% ipython --no-banner

In [1]: import numpy as np

In [2]: from numpy import linalg as LA

In [3]: np.set_printoptions(precision=1, suppress=True, linewidth=200, floatmode="fixed")

In [4]: th = np.deg2rad(60)

In [5]: X = np.eye(5)

In [6]: X[np.ix_([1, 3], [1, 3])] = [[np.cos(th), -np.sin(th)], [np.sin(th), np.cos(th)]]

In [7]: X
Out[7]: 
array([[ 1.0,  0.0,  0.0,  0.0,  0.0],
       [ 0.0,  0.5,  0.0, -0.9,  0.0],
       [ 0.0,  0.0,  1.0,  0.0,  0.0],
       [ 0.0,  0.9,  0.0,  0.5,  0.0],
       [ 0.0,  0.0,  0.0,  0.0,  1.0]])

In [8]: out = X / LA.norm(X, axis=1, keepdims=True)

In [9]: G = out @ out.T

In [10]: np.degrees(np.arccos(np.clip(G[4, 3], -1, 1)))
Out[10]: np.float64(90.0)

In [11]: G[4]
Out[11]: array([0.0, 0.0, 0.0, 0.0, 1.0])

In [12]: hat = np.triu(np.array([[0, 0, -2, 0, 1],
    ...:     [0, 2, -1, 1, 2],
    ...:     [1, -1, 1, 2, 0],
    ...:     [-2, 1, 2, 1, 0],
    ...:     [-1, 1, 0, 1, 1]]), 1) + np.eye(5)

In [13]: out = hat @ X @ LA.inv(hat)

In [14]: round(LA.det(out), 1)
Out[14]: np.float64(1.0)

In [15]: np.trace(out), np.trace(X)
Out[15]: (np.float64(4.0), np.float64(4.0))

In [16]: np.poly(out)
Out[16]: array([ 1.0, -4.0,  7.0, -7.0,  4.0, -1.0])

In [17]: np.allclose(X, X.T)
Out[17]: False

In [18]: np.sort(np.abs(LA.eigvals(X)))
Out[18]: array([1.0, 1.0, 1.0, 1.0, 1.0])

In [19]: x = np.array([-3, 2, 3, -1, -3])

In [20]: y = X @ x

In [21]: y
Out[21]: array([-3.0,  1.9,  3.0,  1.2, -3.0])

In [22]: LA.solve(X.T, X[4])
Out[22]: array([ 0.0, -0.0,  0.0,  0.0,  1.0])

In [23]: LA.solve(X, 2 * y)
Out[23]: array([-6.0,  4.0,  6.0, -2.0, -6.0])

In [24]: LA.solve(X, y + X[:, 4])
Out[24]: array([-3.0,  2.0,  3.0, -1.0, -2.0])

In [25]: r0 = np.array([2, 1])

In [26]: np.polyval(r0, X[3])
Out[26]: array([1.0, 2.7, 1.0, 2.0, 1.0])

In [27]: np.cross(X[3, :3], X[0, :3])
Out[27]: array([ 0.0,  0.0, -0.9])

In [28]: out = np.array([[-3, -2, -2, 0], [3, 3, 1, 2], [1, -3, -1, -3], [3, -2, -3, 1]])

In [29]: W0 = np.triu(out, 1)

In [30]: W0
Out[30]: 
array([[ 0, -2, -2,  0],
       [ 0,  0,  1,  2],
       [ 0,  0,  0, -3],
       [ 0,  0,  0,  0]])

In [31]: # looks like rank 3

In [32]: [int(LA.matrix_rank(LA.matrix_power(W0, p))) for p in range(1, 5)]
Out[32]: [3, 2, 1, 0]

In [33]: LA.matrix_power(W0 - np.diag(np.diag(W0)), 4)
Out[33]: 
array([[0, 0, 0, 0],
       [0, 0, 0, 0],
       [0, 0, 0, 0],
       [0, 0, 0, 0]])

In [34]: np.sort(LA.eigvals(W0))
Out[34]: array([0.0, 0.0, 0.0, 0.0])

In [35]: LA.matrix_rank(W0 - W0[0, 0] * np.eye(4))
Out[35]: np.int64(3)

In [36]: np.prod(np.diag(W0)), np.round(LA.det(W0), 1)
Out[36]: (np.int64(0), np.float64(0.0))

In [37]: (W0 + W0.T) / 2
Out[37]: 
array([[ 0.0, -1.0, -1.0,  0.0],
       [-1.0,  0.0,  0.5,  1.0],
       [-1.0,  0.5,  0.0, -1.5],
       [ 0.0,  1.0, -1.5,  0.0]])

In [38]: W0.inv()
Traceback (most recent call last):
  Cell In[38], line 1
    W0.inv()
AttributeError: 'numpy.ndarray' object has no attribute 'inv'


In [39]: round(float(np.abs(LA.eigvals(W0)).max()), 1)
Out[39]: 0.0

In [40]: left, s, vt = LA.svd(W0)

In [41]: V = vt[:(s > 1e-8).sum()]

In [42]: rng = np.random.default_rng(802)

In [43]: x = W0[3] + -2 * W0[0] + rng.integers(2) * np.eye(4)[0]

In [44]: x
Out[44]: array([0.0, 4.0, 4.0, 0.0])

In [45]: np.allclose(V.T @ V @ x, x)
Out[45]: True

In [46]: np.diag(V.T @ V)
Out[46]: array([0.0, 1.0, 1.0, 1.0])

In [47]: A = np.load("out13.npy")

In [48]: A
Out[48]: 
array([[-2,  0,  0],
       [-2,  5,  0],
       [-2,  3, -1]])

In [49]: # triangular

In [50]: out = np.array([[2, -6, 5], [-9, 3, -1]])

In [51]: Z = np.kron(out, A)

In [52]: np.round(LA.norm(Z, 2), 1), round(float(LA.norm(out, 2) * LA.norm(A, 2)), 1)
Out[52]: (np.float64(71.9), 71.9)

In [53]: np.allclose(A, A.T)
Out[53]: False

In [54]: A @ A
Out[54]: 
array([[ 4,  0,  0],
       [-6, 25,  0],
       [ 0, 12,  1]])

In [55]: assert A == A.T
Traceback (most recent call last):
  Cell In[55], line 1
    assert A == A.T
ValueError: The truth value of an array with more than one element is ambiguous. Use a.any() or a.all()


In [56]: np.sort(np.abs(LA.eigvals(A)))
Out[56]: array([1.0, 2.0, 5.0])

In [57]: A.inv()
Traceback (most recent call last):
  Cell In[57], line 1
    A.inv()
AttributeError: 'numpy.ndarray' object has no attribute 'inv'


In [58]: w, V = LA.eig(A)

In [59]: np.sort(LA.eigvals(A.T))
Out[59]: array([-2.0, -1.0,  5.0])

In [60]: np.sort(LA.eigvals(A @ A))
Out[60]: array([ 1.0,  4.0, 25.0])

In [61]: np.prod(w)
Out[61]: np.float64(10.0)

In [62]: F = np.array([[12.0, 15.0, 0.0, -9.0],
    ...:     [15.0, 28.0, 0.0, -15.0],
    ...:     [0.0, 0.0, 3.0, 0.0],
    ...:     [-9.0, -15.0, 0.0, 12.0]])

In [63]: X @ X
Out[63]: 
array([[ 1.0,  0.0,  0.0,  0.0,  0.0],
       [ 0.0, -0.5,  0.0, -0.9,  0.0],
       [ 0.0,  0.0,  1.0,  0.0,  0.0],
       [ 0.0,  0.9,  0.0, -0.5,  0.0],
       [ 0.0,  0.0,  0.0,  0.0,  1.0]])

In [64]: np.sort(LA.eigvals(X).real)
Out[64]: array([0.5, 0.5, 1.0, 1.0, 1.0])

In [65]: x = np.ones(4)

In [66]: for _ in range(7):
    ...:     x = F @ x
    ...:     x /= LA.norm(x)
    ...:     print(round(x @ F @ x, 1))
    ...: 
45.0
46.0
46.0
46.0
46.0
46.0
46.0

In [67]: x.round(1) + 0
Out[67]: array([ 0.5,  0.8,  0.0, -0.5])

In [68]: round(LA.eigvalsh(F)[-1], 1)
Out[68]: np.float64(46.0)

In [69]: z = rng.permutation(4)

In [70]: z
Out[70]: array([2, 3, 1, 0])

In [71]: out = W0[z][:, z]

In [72]: np.sort(np.abs(LA.eigvals(out)))
Out[72]: array([0.0, 0.0, 0.0, 0.0])

In [73]: L = LA.cholesky(F)

In [74]: LA.eigvalsh(F).min() > 0
Out[74]: np.True_

In [75]: F / np.sqrt(np.outer(np.diag(F), np.diag(F)))
Out[75]: 
array([[ 1.0,  0.8,  0.0, -0.8],
       [ 0.8,  1.0,  0.0, -0.8],
       [ 0.0,  0.0,  1.0,  0.0],
       [-0.8, -0.8,  0.0,  1.0]])

In [76]: round(float(np.prod(np.diag(L)) ** 2), 1), np.round(LA.det(F), 1)
Out[76]: (1242.0, np.float64(1242.0))

In [77]: data = rng.normal(size=(14, 5))

In [78]: data = 5 * data / LA.norm(data, axis=1, keepdims=True)

In [79]: data.round(1) + 0
Out[79]: 
array([[-2.7,  1.9,  0.7, -3.6, -0.2],
       [-0.1,  1.2, -4.0,  2.2, -1.5],
       [ 0.1, -0.9, -2.9,  3.9,  0.6],
       [-3.2,  0.5,  3.4,  0.6, -1.7],
       [ 3.0, -0.4,  0.2,  2.8, -2.9],
       [ 0.3,  0.9,  0.8, -1.7, -4.5],
       [-4.6,  0.8,  1.1,  1.1, -0.9],
       [ 0.0,  1.0,  0.5, -1.7,  4.5],
       [ 2.2,  4.0,  0.9,  1.3, -1.2],
       [ 0.4, -2.0, -2.7,  3.6,  0.0],
       [-2.6, -1.4,  2.3, -3.2,  0.7],
       [ 0.0,  3.7,  0.5,  3.4,  0.3],
       [ 4.5, -1.4,  0.8,  0.8, -1.1],
       [-3.0, -3.1,  1.8, -1.7, -0.2]])

In [80]: Xs = data - data.mean(axis=0)

In [81]: V = LA.svd(Xs)[2][:1]

In [82]: out = Xs - Xs @ V.T @ V

In [83]: LA.norm(out, axis=1).round(6).argmax()
Out[83]: np.int64(7)

In [84]: np.cov(Xs @ V.T, rowvar=False)
Out[84]: array(11.2)

In [85]: hat = data @ LA.solve(data.T @ data, data.T)

In [86]: np.trace(hat)
Out[86]: np.float64(5.0)

In [87]: LA.matrix_rank(np.eye(14) - hat)
Out[87]: np.int64(9)

In [88]: hat @ data[:, 3]
Out[88]: array([-3.6,  2.2,  3.9,  0.6,  2.8, -1.7,  1.1, -1.7,  1.3,  3.6, -3.2,  3.4,  0.8, -1.7])

In [89]: np.allclose(hat @ hat, hat)
Out[89]: True

In [90]: Xs = data - data.mean(axis=0)

In [91]: left, s, vt = LA.svd(Xs, full_matrices=False)

In [92]: s
Out[92]: array([12.1,  8.0,  7.3,  7.0,  5.0])

In [93]: s ** 2 / (s ** 2).sum()
Out[93]: array([0.4, 0.2, 0.2, 0.1, 0.1])

In [94]: r0, g = data[7], data[0]

In [95]: r0 @ r0
Out[95]: np.float64(25.0)

In [96]: pr = (r0 @ g) / (r0 @ r0) * r0

In [97]: round(LA.norm(r0 + g) ** 2 + LA.norm(r0 - g) ** 2, 1)
Out[97]: np.float64(100.0)

In [98]: LA.matrix_rank(np.outer(r0, g))
Out[98]: np.int64(1)

In [99]: m1 = np.array([[-1, 1, 3, -2, -1, 1, -2],
    ...:     [3, 2, 1, 3, -3, -3, -2],
    ...:     [-3, 2, 2, 2, 0, -1, -2],
    ...:     [-1, 3, -3, -2, -3, -2, 1],
    ...:     [3, 1, 0, 2, -2, -3, -1],
    ...:     [-1, 3, -1, 3, 0, 3, 0],
    ...:     [2, 1, -3, -3, 1, 1, 1]])

In [100]: m1
Out[100]: 
array([[-1,  1,  3, -2, -1,  1, -2],
       [ 3,  2,  1,  3, -3, -3, -2],
       [-3,  2,  2,  2,  0, -1, -2],
       [-1,  3, -3, -2, -3, -2,  1],
       [ 3,  1,  0,  2, -2, -3, -1],
       [-1,  3, -1,  3,  0,  3,  0],
       [ 2,  1, -3, -3,  1,  1,  1]])

In [101]: def softmax(z):
     ...:     e = np.exp(z - z.max(axis=-1, keepdims=True))
     ...:     return e / e.sum(axis=-1, keepdims=True)
     ...: 

In [102]: softmax(m1).sum(axis=1)
Out[102]: array([1.0, 1.0, 1.0, 1.0, 1.0, 1.0, 1.0])

In [103]: np.round(softmax(m1[6]), 1) + 0
Out[103]: array([0.4, 0.1, 0.0, 0.0, 0.1, 0.1, 0.1])

In [104]: np.round(softmax(m1[6] + 4), 1) + 0
Out[104]: array([0.4, 0.1, 0.0, 0.0, 0.1, 0.1, 0.1])

In [105]: scores = m1 @ m1.T / np.sqrt(7)

In [106]: softmax(scores).round(6).argmax(axis=1)
Out[106]: array([0, 1, 2, 3, 1, 5, 6])

In [107]: np.round(softmax(scores), 1) + 0
Out[107]: 
array([[1.0, 0.0, 0.0, 0.0, 0.0, 0.0, 0.0],
       [0.0, 1.0, 0.0, 0.0, 0.0, 0.0, 0.0],
       [0.0, 0.0, 1.0, 0.0, 0.0, 0.0, 0.0],
       [0.0, 0.0, 0.0, 1.0, 0.0, 0.0, 0.0],
       [0.0, 0.9, 0.0, 0.0, 0.1, 0.0, 0.0],
       [0.0, 0.0, 0.0, 0.0, 0.0, 1.0, 0.0],
       [0.0, 0.0, 0.0, 0.0, 0.0, 0.0, 1.0]])

In [108]: np.round(softmax(scores + np.triu(np.full(scores.shape, -np.inf), 1)), 1) + 0
Out[108]: 
array([[1.0, 0.0, 0.0, 0.0, 0.0, 0.0, 0.0],
       [0.0, 1.0, 0.0, 0.0, 0.0, 0.0, 0.0],
       [0.0, 0.0, 1.0, 0.0, 0.0, 0.0, 0.0],
       [0.0, 0.0, 0.0, 1.0, 0.0, 0.0, 0.0],
       [0.0, 0.9, 0.0, 0.0, 0.1, 0.0, 0.0],
       [0.0, 0.0, 0.0, 0.0, 0.0, 1.0, 0.0],
       [0.0, 0.0, 0.0, 0.0, 0.0, 0.0, 1.0]])

In [109]: LA.norm(X, axis=0)
Out[109]: array([1.0, 1.0, 1.0, 1.0, 1.0])

In [110]: np.round(X.T @ X, 1) + 0
Out[110]: 
array([[1.0, 0.0, 0.0, 0.0, 0.0],
       [0.0, 1.0, 0.0, 0.0, 0.0],
       [0.0, 0.0, 1.0, 0.0, 0.0],
       [0.0, 0.0, 0.0, 1.0, 0.0],
       [0.0, 0.0, 0.0, 0.0, 1.0]])

In [111]: np.round(X @ X.T, 1) + 0
Out[111]: 
array([[1.0, 0.0, 0.0, 0.0, 0.0],
       [0.0, 1.0, 0.0, 0.0, 0.0],
       [0.0, 0.0, 1.0, 0.0, 0.0],
       [0.0, 0.0, 0.0, 1.0, 0.0],
       [0.0, 0.0, 0.0, 0.0, 1.0]])

In [112]: x = np.array([8, 2, 9, 2, 2, 4, 2])

In [113]: y = m1 @ x

In [114]: y
Out[114]: array([ 15,  21,  -6, -45,  12,   7,  -7])

In [115]: np.round(LA.solve(m1.T, m1[0]), 1) + 0
Out[115]: array([1.0, 0.0, 0.0, 0.0, 0.0, 0.0, 0.0])

In [116]: LA.solve(m1, y)
Out[116]: array([8.0, 2.0, 9.0, 2.0, 2.0, 4.0, 2.0])

In [117]: mat = np.load("a.npy")

In [118]: mat
Out[118]: 
array([[ 0,  8,  9,  0,  0,  0],
       [ 3,  2,  8,  0,  0,  0],
       [ 9,  3,  4,  0,  0,  0],
       [ 0, 16, 18,  0, 16, 18],
       [ 6,  4, 16,  6,  4, 16],
       [18,  6,  8, 18,  6,  8]])

In [119]: x = np.array([1, 5, 1, 0, 3, 2])

In [120]: y = mat @ x

In [121]: beta, lr = np.zeros(6), 1 / LA.norm(mat, 2) ** 2

In [122]: for i in range(300):
     ...:     beta -= lr * mat.T @ (mat @ beta - y)
     ...:     if i % 50 == 0: print(i, round(LA.norm(mat @ beta - y), 1))
     ...: 
0 41.5
50 5.3
100 2.6
150 2.2
200 2.0
250 1.8

In [123]: beta
Out[123]: array([0.9, 4.6, 1.3, 0.1, 3.4, 1.7])
